$ python3 -q
>>> import numpy as np
>>> import numpy.linalg as la
>>> np.set_printoptions(suppress=True, linewidth=160)
>>> X = np.maximum(np.array([[8], [3], [5], [0], [5], [6], [1], [6], [7], [0], [8]]) @ np.array([[2, 0, 3]]) + np.array([1, -5, -1]), 0)
>>> print(X)
[[17  0 23]
 [ 7  0  8]
 [11  0 14]
 [ 1  0  0]
 [11  0 14]
 [13  0 17]
 [ 3  0  2]
 [13  0 17]
 [15  0 20]
 [ 1  0  0]
 [17  0 23]]
>>> # rank 2
>>> t3 = np.stack([X, -1 * X, X[::-1]])
>>> print(la.matrix_rank(t3))
[2 2 2]
>>> print(t3.shape)
(3, 11, 3)
>>> print(t3.sum(axis=0))
[[17  0 23]
 [ 1  0  0]
 [15  0 20]
 [13  0 17]
 [ 3  0  2]
 [13  0 17]
 [11  0 14]
 [ 1  0  0]
 [11  0 14]
 [ 7  0  8]
 [17  0 23]]
>>> print(la.matrix_rank(X))
2
>>> np.zeros(11, 3)
Traceback (most recent call last):
  File "<python-input-11>", line 1, in <module>
    np.zeros(11, 3)
    ~~~~~~~~^^^^^^^
TypeError: Cannot interpret '3' as a data type
>>> print(X - X[0])
[[  0   0   0]
 [-10   0 -15]
 [ -6   0  -9]
 [-16   0 -23]
 [ -6   0  -9]
 [ -4   0  -6]
 [-14   0 -21]
 [ -4   0  -6]
 [ -2   0  -3]
 [-16   0 -23]
 [  0   0   0]]
>>> left, sv, Vt = la.svd(X)
>>> print(np.argmax(sv[:-1] / (sv[1:] + 1e-6)) + 1)
2
>>> A2 = left[:, :2] @ np.diag(sv[:2]) @ Vt[:2]
>>> print(la.matrix_rank(X, rtol=0.05))
1
>>> print(A2.round(2) + 0)
[[17.  0. 23.]
 [ 7.  0.  8.]
 [11.  0. 14.]
 [ 1.  0.  0.]
 [11.  0. 14.]
 [13.  0. 17.]
 [ 3.  0.  2.]
 [13.  0. 17.]
 [15.  0. 20.]
 [ 1.  0.  0.]
 [17.  0. 23.]]
>>> data = np.load("test5.npy")
>>> print(data)
[[ -1.16   4.63   0.63]
 [ -0.31   5.39   1.74]
 [ -7.61   3.01  -3.36]
 [ -9.09   3.45  -3.88]
 [  0.26   5.85   1.68]
 [ -8.35   2.71  -4.07]
 [ -1.36   5.35   1.71]
 [  0.44   5.67   2.29]
 [ -0.69   6.7    0.92]
 [ -0.92   7.45   1.31]
 [ -8.41   4.39  -3.  ]
 [ -0.25   5.88   2.82]
 [-10.25   2.39  -4.63]
 [ -7.93   3.93  -4.08]]
>>> rng = np.random.default_rng(8)
>>> z = rng.permutation(3)
>>> A2 = data[:, z] * rng.choice([-1, 1], 3)
>>> print(A2)
[[-4.63  0.63  1.16]
 [-5.39  1.74  0.31]
 [-3.01 -3.36  7.61]
 [-3.45 -3.88  9.09]
 [-5.85  1.68 -0.26]
 [-2.71 -4.07  8.35]
 [-5.35  1.71  1.36]
 [-5.67  2.29 -0.44]
 [-6.7   0.92  0.69]
 [-7.45  1.31  0.92]
 [-4.39 -3.    8.41]
 [-5.88  2.82  0.25]
 [-2.39 -4.63 10.25]
 [-3.93 -4.08  7.93]]
>>> left, _, Vt = la.svd(data.T @ A2)
>>> print(np.round(la.lstsq(data, A2)[0], 2) + 0)
[[ 0.  0. -1.]
 [-1.  0.  0.]
 [ 0.  1.  0.]]
>>> z = data[:, 0] > np.median(data[:, 0])
>>> f = data[z].mean(axis=0) - data[~z].mean(axis=0)
>>> print(((data - data.mean(axis=0)) @ f > 0).astype(int))
[1 1 0 0 1 0 1 1 1 1 0 1 0 0]
>>> print(round((((data - data.mean(axis=0)) @ f > 0) == z).mean(), 2))
0.93
>>> P = data @ la.solve(data.T @ data, data.T)
>>> print(np.round(la.eigvalsh(P), 2) + 0)
[0. 0. 0. 0. 0. 0. 0. 0. 0. 0. 0. 1. 1. 1.]
>>> print(np.allclose(P @ P, P))
True
>>> print(round(float(np.trace(P)), 2))
3.0
>>> m1 = np.array([[-2.59, -4.84, -8.24, -1.41],
...     [-8.85, -0.59, -1.73, 4.28],
...     [-2.11, -2.41, 9.0, -2.97],
...     [-9.46, 2.47, -2.06, 0.41],
...     [4.52, 0.21, -0.13, -8.92],
...     [5.56, -1.39, 7.24, -3.84],
...     [8.43, -4.35, 2.65, -1.74],
...     [6.32, 0.05, -0.1, -7.75],
...     [0.24, -8.45, 5.28, 0.81],
...     [-2.4, 7.83, 1.72, 5.48],
...     [2.48, -1.86, 7.47, 5.88],
...     [9.32, -2.59, 2.39, -0.86]])
>>> print(m1)
[[-2.59 -4.84 -8.24 -1.41]
 [-8.85 -0.59 -1.73  4.28]
 [-2.11 -2.41  9.   -2.97]
 [-9.46  2.47 -2.06  0.41]
 [ 4.52  0.21 -0.13 -8.92]
 [ 5.56 -1.39  7.24 -3.84]
 [ 8.43 -4.35  2.65 -1.74]
 [ 6.32  0.05 -0.1  -7.75]
 [ 0.24 -8.45  5.28  0.81]
 [-2.4   7.83  1.72  5.48]
 [ 2.48 -1.86  7.47  5.88]
 [ 9.32 -2.59  2.39 -0.86]]
>>> G = m1.T @ m1
>>> print(np.allclose(G, G.T))
True
>>> print(G.round(2))
[[ 440.16  -93.23  136.46 -163.55]
 [ -93.23  199.46  -58.73   50.47]
 [ 136.46  -58.73  307.95    1.73]
 [-163.55   50.47    1.73  252.7 ]]
>>> Ac = m1 - m1.mean(axis=0)
>>> left, sv, Vt = la.svd(Ac, full_matrices=False)
>>> print(np.abs(left[:, 0]).argmax())
1
>>> print(np.abs(Vt[0]).argmax())
0
>>> print(np.round(Vt[0] * np.sign(Vt[0, np.abs(Vt[0]).argmax()]), 2))
[ 0.83 -0.23  0.3  -0.4 ]
>>> print(np.round(Ac.mean(axis=0), 2) + 0)
[0. 0. 0. 0.]
>>> Ac = m1 - m1.mean(axis=0)
>>> vecs = la.svd(Ac)[2][:1]
>>> A2 = Ac - Ac @ vecs.T @ vecs
>>> print(la.norm(A2, axis=1).round(6).argmax())
0
>>> print(np.round(np.diag(vecs.T @ vecs), 2))
[0.7  0.05 0.09 0.16]
>>> print(np.round((Ac @ vecs.T).std(axis=0), 2))
[6.87]
>>> q, r_ = la.qr(m1)
>>> print(np.allclose(r_.T @ r_, m1.T @ m1))
True
>>> print(q.shape, r_.shape)
(12, 4) (4, 4)
>>> print(round(np.trace(q @ q.T), 2))
4.0
>>> print(round(float(abs(r_[0, 0])), 2), round(la.norm(m1[:, 0]), 2))
20.98 20.98
>>> print(np.round(q.T @ q, 2) + 0)
[[1. 0. 0. 0.]
 [0. 1. 0. 0.]
 [0. 0. 1. 0.]
 [0. 0. 0. 1.]]
